% python3 -q
>>> import numpy as np
>>> import numpy.linalg as la
>>> np.set_printoptions(precision=1, suppress=True, linewidth=160)
>>> tidy = lambda a: np.round(a, 1) + 0
>>> W0 = np.loadtxt("case12.csv", delimiter=",")
>>> print(W0)
[[ 0.3  1.2 16.8]
 [ 0.  -8.4 -3.5]
 [ 0.3 -5.8 -4.7]
 [ 0.7  0.3 13.7]
 [-0.2 -9.3 -6.6]
 [-0.2  1.5 16.7]
 [-0.7 -8.4 -6.8]
 [-1.1 -8.1 -6.4]
 [-0.1  1.5 14.4]
 [ 0.7 -6.8 -6.1]
 [ 1.3  0.1 16.5]
 [-0.5  0.1 15.7]
 [ 3.  -0.2 16.2]
 [ 0.1 -9.7 -5.1]
 [ 0.4  0.2 17. ]
 [ 0.3  0.9 16. ]
 [ 1.4 -0.1 16.3]
 [-0.6  2.2 17. ]
 [ 0.5  2.5 16.2]
 [ 0.9 -9.3 -3.7]
 [ 1.5  1.2 16.1]
 [ 1.2  1.8 17.3]
 [ 0.6  1.1 16.6]
 [ 0.3  1.4 14.6]
 [ 1.4  0.6 15.4]
 [-0.1 -7.9 -7.8]
 [-0.4 -8.2 -4.8]
 [-0.2 -7.9 -3.6]]
>>> W2 = W0[[10, 11]].astype(float)
>>> for _ in range(6):
...     z = la.norm(W0[:, None] - W2, axis=-1).argmin(axis=1)
...     W2 = np.array([W0[z == j].mean(axis=0) for j in range(2)])
... 
>>> print(z)
[0 1 1 0 1 0 1 1 0 1 0 0 0 1 0 0 0 0 0 1 0 0 0 0 0 1 1 1]
>>> print(np.bincount(z))
[17 11]
>>> print(tidy(W2[1] - W2[0]))
[ -0.7  -9.1 -21.4]
>>> print(np.abs(W2[1] - W2[0]).argmax())
2
>>> mat = np.loadtxt("run18.csv", delimiter=",")
>>> print(mat)
[[ 1.1  1.   1.  -0.1  0.6  1.1  1.2  1.2  0.5  1.   0.1  1.1  1.   1.   1.2]
 [-1.1 -1.2 -1.2  0.1 -0.7 -1.  -1.2 -1.1 -0.5 -0.9  0.2 -1.1 -1.1 -1.2 -1.1]
 [-0.3 -0.3 -0.4  0.1 -0.1 -0.2 -0.3 -0.3 -0.1 -0.2  0.  -0.4 -0.3  0.  -0.3]
 [-1.8 -1.7 -1.9  0.2 -0.9 -1.8 -1.7 -1.8 -0.9 -1.7 -0.1 -1.8 -1.9 -1.7 -1.6]
 [ 2.2  2.3  2.2  0.   1.2  2.1  2.3  2.3  1.2  2.3  0.1  2.3  2.3  2.5  2.2]
 [ 1.3  1.4  1.3  0.   0.5  1.4  1.3  1.2  0.6  1.4  0.   1.4  1.2  1.4  1.4]
 [-0.4 -0.4 -0.5  0.2 -0.4 -0.5 -0.5 -0.5 -0.2 -0.4  0.1 -0.5 -0.4 -0.3 -0.3]
 [ 4.1  4.1  3.9 -0.1  1.9  4.2  4.2  4.1  2.1  4.1 -0.2  4.2  4.1  4.2  4.2]
 [ 1.6  1.5  1.5  0.2  0.7  1.7  1.4  1.4  0.8  1.5  0.1  1.5  1.4  1.5  1.6]
 [ 1.9  1.9  2.   0.   1.1  2.1  2.2  2.1  1.   2.  -0.1  2.   2.1  2.   2.1]
 [ 1.8  1.7  1.8  0.   0.7  1.8  1.6  2.   0.7  1.8  0.1  1.6  1.7  1.8  1.9]
 [ 0.2  0.2  0.4  0.   0.2  0.3  0.3  0.3  0.1  0.2  0.1  0.1  0.4  0.3  0.2]
 [-0.3 -0.4 -0.3  0.  -0.2 -0.5 -0.5 -0.4 -0.1 -0.3  0.1 -0.5 -0.5 -0.2 -0.3]
 [ 0.5  0.5  0.5  0.2  0.1  0.4  0.4  0.3  0.4  0.4  0.   0.8  0.4  0.5  0.6]
 [ 0.   0.  -0.1 -0.1  0.   0.1  0.   0.  -0.1 -0.1  0.1  0.  -0.1  0.2 -0.1]
 [-0.4 -0.3 -0.4 -0.1  0.  -0.4 -0.4 -0.5 -0.1 -0.1 -0.1 -0.2 -0.4 -0.2 -0.3]
 [-0.8 -0.9 -1.  -0.2 -0.6 -1.  -1.  -0.8 -0.4 -0.9 -0.1 -0.7 -1.  -1.1 -0.8]
 [-5.7 -5.8 -5.6  0.  -2.9 -5.8 -5.8 -5.7 -2.8 -5.7  0.  -5.5 -5.6 -5.7 -5.7]
 [ 0.6  0.4  0.5  0.2  0.5  0.5  0.4  0.5  0.5  0.5  0.   0.5  0.4  0.5  0.4]
 [-3.  -2.9 -2.9  0.1 -1.6 -3.  -3.  -3.  -1.4 -3.   0.  -3.  -3.  -3.  -2.9]
 [ 0.5  0.7  0.7  0.   0.3  0.4  0.6  0.5  0.3  0.5  0.1  0.5  0.4  0.4  0.5]
 [ 0.1  0.2  0.1 -0.1 -0.1  0.   0.1  0.1  0.1  0.1  0.   0.1  0.2  0.1 -0.1]
 [ 1.3  1.3  1.6  0.   0.6  1.2  1.6  1.4  0.7  1.5 -0.2  1.5  1.3  1.5  1.2]
 [-1.4 -1.4 -1.2  0.  -0.7 -1.3 -1.2 -1.3 -0.6 -1.3 -0.2 -1.5 -1.2 -1.4 -1.4]
 [ 4.1  4.4  4.2  0.1  2.3  4.3  4.1  4.3  2.   4.2 -0.1  4.2  4.3  4.2  4. ]
 [-0.5 -0.7 -0.4  0.  -0.3 -0.5 -0.5 -0.6 -0.3 -0.5  0.1 -0.5 -0.5 -0.6 -0.5]
 [ 3.2  3.   3.3  0.1  1.5  3.2  3.1  3.   1.6  3.1  0.2  3.2  3.   3.1  3.3]
 [-0.9 -0.8 -0.9  0.1 -0.4 -0.7 -0.8 -0.7 -0.6 -1.  -0.1 -0.9 -0.6 -0.6 -0.8]
 [-2.9 -2.9 -2.9 -0.1 -1.5 -3.  -3.  -3.1 -1.4 -2.8  0.  -3.  -2.8 -2.9 -2.9]
 [ 3.4  3.5  3.5  0.1  1.8  3.3  3.4  3.4  1.8  3.5  0.1  3.2  3.5  3.5  3.4]
 [ 4.1  4.2  4.   0.   2.   4.   4.2  4.   2.1  4.   0.2  4.1  4.1  4.   4.2]
 [-1.  -0.8 -1.   0.  -0.6 -0.9 -1.1 -1.  -0.5 -1.   0.1 -0.9 -1.  -1.  -0.9]
 [-0.6 -0.6 -0.6 -0.2 -0.2 -0.7 -0.6 -0.6 -0.3 -0.7  0.  -0.6 -0.7 -0.6 -0.5]
 [-2.7 -3.  -3.   0.1 -1.4 -2.9 -2.7 -2.8 -1.3 -2.8 -0.2 -2.9 -2.7 -2.8 -2.7]
 [-2.3 -2.4 -2.4  0.  -1.3 -2.5 -2.4 -2.5 -1.1 -2.5  0.  -2.3 -2.4 -2.5 -2.3]
 [ 0.  -0.1 -0.2  0.   0.  -0.1 -0.1 -0.2  0.  -0.2  0.  -0.2 -0.2 -0.1 -0.2]
 [-0.5 -0.6 -0.5 -0.1 -0.3 -0.8 -0.6 -0.5 -0.3 -0.4  0.1 -0.4 -0.6 -0.7 -0.4]
 [ 1.6  1.3  1.5  0.   0.7  1.3  1.5  1.3  0.7  1.6  0.   1.3  1.1  1.4  1.4]
 [-0.2 -0.2 -0.2 -0.1  0.  -0.3 -0.3 -0.3 -0.2 -0.2  0.  -0.3 -0.1 -0.3 -0.1]
 [-1.3 -1.2 -1.3  0.  -0.5 -1.3 -1.1 -1.4 -0.8 -1.2  0.  -1.3 -1.3 -1.4 -1.1]]
>>> G = np.cov(mat, rowvar=False)
>>> print(tidy(np.corrcoef(mat[:, 6], mat[:, 13])[0, 1]))
1.0
>>> print(tidy(mat.std(axis=0)))
[2.1 2.1 2.1 0.1 1.  2.1 2.1 2.1 1.  2.1 0.1 2.1 2.  2.1 2. ]
>>> print(tidy(np.polyfit(mat[:, 6], mat[:, 13], 1)))
[1. 0.]
>>> print(tidy(np.median(mat, axis=0)))
[-0.1 -0.2 -0.2  0.   0.  -0.2 -0.2 -0.2 -0.1 -0.2  0.  -0.2 -0.2  0.  -0.2]
>>> dist = la.norm(mat[:, None] - mat[None], axis=-1)
>>> print((dist + 1e9 * np.eye(40)).round(6).argmin(axis=1))
[ 5 31 15 23  9 37 12 30 37  4  8 21  6 18 35  2 31 19 20 28 18 14 37 39  7 36 29 31 19 26  7 16 36 28 33 38 25  5 35 23]
>>> print(tidy(dist[:5, :5]))
[[ 0.   7.5  4.6  9.7  4.1]
 [ 7.5  0.   2.9  2.3 11.5]
 [ 4.6  2.9  0.   5.1  8.6]
 [ 9.7  2.3  5.1  0.  13.7]
 [ 4.1 11.5  8.6 13.7  0. ]]
>>> print(tidy(la.norm(mat - mat.mean(axis=0), axis=1)))
[ 3.2  4.2  1.4  6.4  7.3  4.1  1.9 13.5  4.7  6.5  5.5  0.6  1.8  1.3  0.6  1.6  3.6 19.7  1.3 10.5  1.4  0.4  4.3  5.  13.9  2.3 10.2  3.2 10.4 11.2 13.4
  3.7  2.5 10.   8.6  0.9  2.3  4.3  1.2  4.7]
>>> print(la.matrix_rank(dist ** 2))
17
>>> print(tidy(la.norm(mat, axis=1)))
[ 3.7  3.8  1.   6.   7.7  4.5  1.5 14.   5.1  6.9  6.   1.   1.3  1.7  0.3  1.2  3.1 19.3  1.7 10.1  1.8  0.4  4.8  4.5 14.3  1.8 10.6  2.8  9.9 11.6 13.8
  3.3  2.1  9.5  8.2  0.5  1.9  4.7  0.8  4.3]
>>> print(tidy(dist[20]))
[ 2.   5.6  2.8  7.8  6.   2.8  3.3 12.2  3.4  5.2  4.2  1.   3.1  0.6  1.9  2.9  4.9 21.1  0.6 11.9  0.   1.5  3.   6.3 12.5  3.6  8.9  4.5 11.7  9.9 12.1
  5.1  3.9 11.3  9.9  2.3  3.7  3.   2.6  6.1]
>>> print(np.unravel_index(dist.round(6).argmax(), dist.shape))
(np.int64(17), np.int64(24))
>>> left, sig, Vt = la.svd(mat)
>>> print(tidy(sig))
[44.3  1.   0.8  0.8  0.8  0.7  0.6  0.6  0.6  0.5  0.5  0.5  0.5  0.4  0.3]
>>> print(np.argmax(sig[:-1] / (sig[1:] + 1e-6)) + 1)
1
>>> other = left[:, :1] @ np.diag(sig[:1]) @ Vt[:1]
>>> print(la.matrix_rank(other))
1
>>> print(tidy(la.norm(mat - other) / la.norm(mat)))
0.1
>>> print(la.matrix_rank(mat, rtol=0.05))
1
>>> print(tidy(np.abs(mat - other).max()))
0.3
